>>> import numpy as np
>>> from numpy import linalg as LA
>>> np.set_printoptions(precision=2, suppress=True, linewidth=200, legacy="1.25")
>>> J = np.load("layer16.npy")
>>> print(J)
[[  1.56   0.37  -7.41   3.84]
 [  0.96   1.12   6.81   2.84]
 [  0.45   0.4   -6.06   0.3 ]
 [  4.73   2.55  -4.    -2.78]
 [ -2.95  -0.29 -12.91   5.62]
 [ -4.34   1.51  -7.94  -4.3 ]
 [ -4.05   0.13  15.39   2.41]
 [ -0.77   1.99  -5.53   2.59]
 [ -6.24  -1.46  -4.88   1.09]
 [ -1.89   0.56   4.    -7.62]
 [  2.89   0.4   -1.51   0.86]
 [ -0.42   1.15   1.58  -7.43]
 [ -4.04   0.72  11.42   7.52]
 [  0.22  -0.95  -5.04  -2.98]
 [ -3.04  -0.3  -12.14  -7.59]
 [  2.99   0.14  19.63   1.55]]
>>> Xc = J - J.mean(axis=0)
>>> Uu, s, Vh = LA.svd(Xc, full_matrices=False)
>>> print(Vh[0] * np.sign(Vh[0, np.abs(Vh[0]).argmax()]))
[0.04 0.01 0.99 0.14]
>>> print(np.round((s ** 2).sum() ** 2 / (s ** 4).sum(), 2))
1.68
>>> print(s)
[37.47 17.64 12.    3.56]
>>> print(np.round(Xc.mean(axis=0), 2) + 0)
[0. 0. 0. 0.]
>>> print(np.abs(Uu[:, 0]).argmax())
15
>>> print(np.abs(Vh[0]).argmax())
2
>>> print(np.round(np.abs(Vh[-1]), 2) + 0)
[0.15 0.99 0.   0.02]
>>> print(np.searchsorted(np.cumsum(s ** 2) / (s ** 2).sum(), 0.9) + 1)
2
>>> B = np.array([[0, 0, 2], [1, 5, -2], [-1, 1, -1]])
>>> data = B + B.T
>>> print(data)
[[ 0  1  1]
 [ 1 10 -1]
 [ 1 -1 -2]]
>>> B = LA.inv(data)
>>> print((np.abs(B) > 1e-9).astype(int))
[[1 1 1]
 [1 1 1]
 [1 1 1]]
>>> print(round(float(LA.slogdet(data)[0]), 2))
-1.0
>>> rng = np.random.default_rng(664813)
>>> B = data + rng.integers(-2, 3, (3, 2)) @ rng.integers(-2, 3, (2, 3))
>>> print(B)
[[ 0  1  1]
 [ 1 10 -3]
 [ 4  2  0]]
>>> print(np.abs(B - data).sum(axis=1))
[0 2 8]
>>> print(LA.svd(B - data, compute_uv=False))
[4.78 1.78 0.  ]
>>> evals, V = LA.eig(B)
>>> print(np.round(B @ V[:, 0] - evals[0] * V[:, 0], 2) + 0)
[0. 0. 0.]
>>> print(np.sort(LA.eigvals(B.T)))
[-2.    2.68  9.32]
>>> q, r_ = LA.qr(data)
>>> print(round(float(abs(r_[0, 0])), 2), np.round(LA.norm(data[:, 0]), 2))
1.41 1.41
>>> print(q.shape, r_.shape)
(3, 3) (3, 3)
>>> print(q)
[[ 0.   -0.13 -0.99]
 [-0.71 -0.7   0.09]
 [-0.71  0.7  -0.09]]
>>> A = np.array([[0, 0, 0], [4, 1, 4], [2, 0, 0], [4, 2, 5]])
>>> A[-1] = A[0] + 4 * A[1]
>>> print(A)
[[ 0  0  0]
 [ 4  1  4]
 [ 2  0  0]
 [16  4 16]]
>>> B = np.c_[J[:, :3] @ np.array([[1, 1, 3], [1, 0, -1], [-2, 1, 1]]), np.array([2, 0, 1, 0, 3, 0, 3, 2, 0, 0, 1, 3, 1, 1, 0, 1])]
>>> print(B)
[[ 16.75  -5.85  -3.1    2.  ]
 [-11.54   7.77   8.57   0.  ]
 [ 12.97  -5.61  -5.11   1.  ]
 [ 15.28   0.73   7.64   0.  ]
 [ 22.58 -15.86 -21.47   3.  ]
 [ 13.05 -12.28 -22.47   0.  ]
 [-34.7   11.34   3.11   3.  ]
 [ 12.28  -6.3   -9.83   2.  ]
 [  2.06 -11.12 -22.14   0.  ]
 [ -9.33   2.11  -2.23   0.  ]
 [  6.31   1.38   6.76   1.  ]
 [ -2.43   1.16  -0.83   3.  ]
 [-26.16   7.38  -1.42   1.  ]
 [  9.35  -4.82  -3.43   1.  ]
 [ 20.94 -15.18 -20.96   0.  ]
 [-36.13  22.62  28.46   1.  ]]
>>> print(np.round(LA.lstsq(J, B[:, 0])[0], 2) + 0)
[ 1.  1. -2.  0.]
>>> print(LA.norm(LA.qr(J)[0].T @ B, axis=0) ** 2 / ((B ** 2).sum(axis=0) + 1e-12))
[1.   1.   1.   0.23]
>>> print(np.round(LA.norm(B - J @ LA.lstsq(J, B)[0], axis=0), 2) + 0)
[0.   0.   0.   5.54]
>>> print(LA.matrix_rank(np.c_[J, B]))
5
>>> print(LA.matrix_rank(B))
4
>>> Uu, s, Vh = LA.svd(A)
>>> V = Vh[:(s > 1e-8).sum()]
>>> vec = A[2] + 2 * A[3] + rng.integers(2) * np.eye(3)[0]
>>> print(vec)
[34.  8. 32.]
>>> print(np.round(V.T @ V, 2) + 0)
[[1.   0.   0.  ]
 [0.   0.06 0.24]
 [0.   0.24 0.94]]
>>> print(round(LA.norm(vec - V.T @ V @ vec), 2))
0.0
>>> print(np.allclose(V.T @ V @ vec, vec))
True
>>> print(LA.matrix_rank(np.vstack([A, vec])))
2
>>> print(np.diag(V.T @ V))
[1.   0.06 0.94]
>>> print(np.round(LA.norm(A, 2) / LA.norm(A), 2))
1.0
>>> print(np.argsort(-LA.norm(A, axis=0).round(6), kind="stable")[:3])
[0 2 1]
>>> print(LA.cond(A) > 100)
True
>>> print([round(float(x), 2) for x in LA.svd(A, compute_uv=False)[:3]])
[23.73, 1.43, 0.0]
>>> gram = A.T @ A
>>> print(np.allclose(gram, gram.T))
True
>>> print(gram)
[[276  68 272]
 [ 68  17  68]
 [272  68 272]]
>>> print(LA.matrix_rank(gram))
2
>>> print((A @ A.T).shape)
(4, 4)
>>> F = np.array([[0, 1, -1, 1, -4],
...     [-1, 0, 0, -2, -2],
...     [1, 0, 0, -4, -4],
...     [-1, 2, 4, 0, 0],
...     [4, 2, 4, 0, 0]])
>>> Uu, s, Vh = LA.svd(F)
>>> V = Vh[:(s > 1e-8).sum()]
>>> vec = F[1] + -1 * F[4] + rng.integers(2) * np.eye(5)[3]
>>> print(vec)
[-5. -2. -4. -1. -2.]
>>> print(np.diag(V.T @ V))
[1.   0.3  0.83 0.94 0.94]
>>> print(np.allclose(V.T @ V @ vec, vec))
False
>>> print(round(float(LA.norm(vec - V.T @ V @ vec)), 2))
0.25
>>> print(LA.lstsq(F[:-1].T, F[-1])[2])
4
>>> print(np.round(F @ LA.pinv(F) @ F, 2) + 0)
[[ 0.  1. -1.  1. -4.]
 [-1.  0.  0. -2. -2.]
 [ 1.  0.  0. -4. -4.]
 [-1.  2.  4.  0.  0.]
 [ 4.  2.  4.  0.  0.]]
>>> print(np.allclose(F[:-1].T @ LA.lstsq(F[:-1].T, F[-1])[0], F[-1]))
True
>>> print(round(np.trace(LA.pinv(F) @ F), 2))
4.0
>>> M = np.loadtxt("arr.csv", delimiter=",")
>>> print(M)
[[-0.1   5.24  4.13 -7.45]
 [-0.85 -1.52 -8.71  4.6 ]
 [ 0.24 -5.61 -3.26  7.6 ]
 [-1.26  1.19 -9.69  1.76]
 [-0.97 -0.82 -9.11  3.92]
 [-1.34  6.16 -5.63 -5.35]
 [-1.48  4.13 -8.77 -1.97]
 [ 0.97  0.85  9.1  -3.95]
 [ 0.2  -5.51 -3.51  7.57]
 [-1.48  4.85 -8.08 -3.02]
 [ 0.93  1.04  8.99 -4.14]
 [ 1.15 -0.32  9.55 -2.73]
 [-1.48  4.57 -8.38 -2.6 ]]
>>> # null space of dimension 2
>>> def softmax(z):
...     e = np.exp(z - z.max(axis=-1, keepdims=True))
...     return e / e.sum(axis=-1, keepdims=True)
... 
>>> print(np.round(softmax(M[10] + 4), 2) + 0)
[0. 0. 1. 0.]
>>> print(np.round(softmax(M[10]), 2) + 0)
[0. 0. 1. 0.]
>>> print(softmax(M).sum(axis=1))
[1. 1. 1. 1. 1. 1. 1. 1. 1. 1. 1. 1. 1.]
>>> S = M @ M.T / np.sqrt(4)
>>> print(softmax(S).round(6).argmax(axis=1))
[ 0  1  2  3  4  5  6  7  8  9 10 11 12]
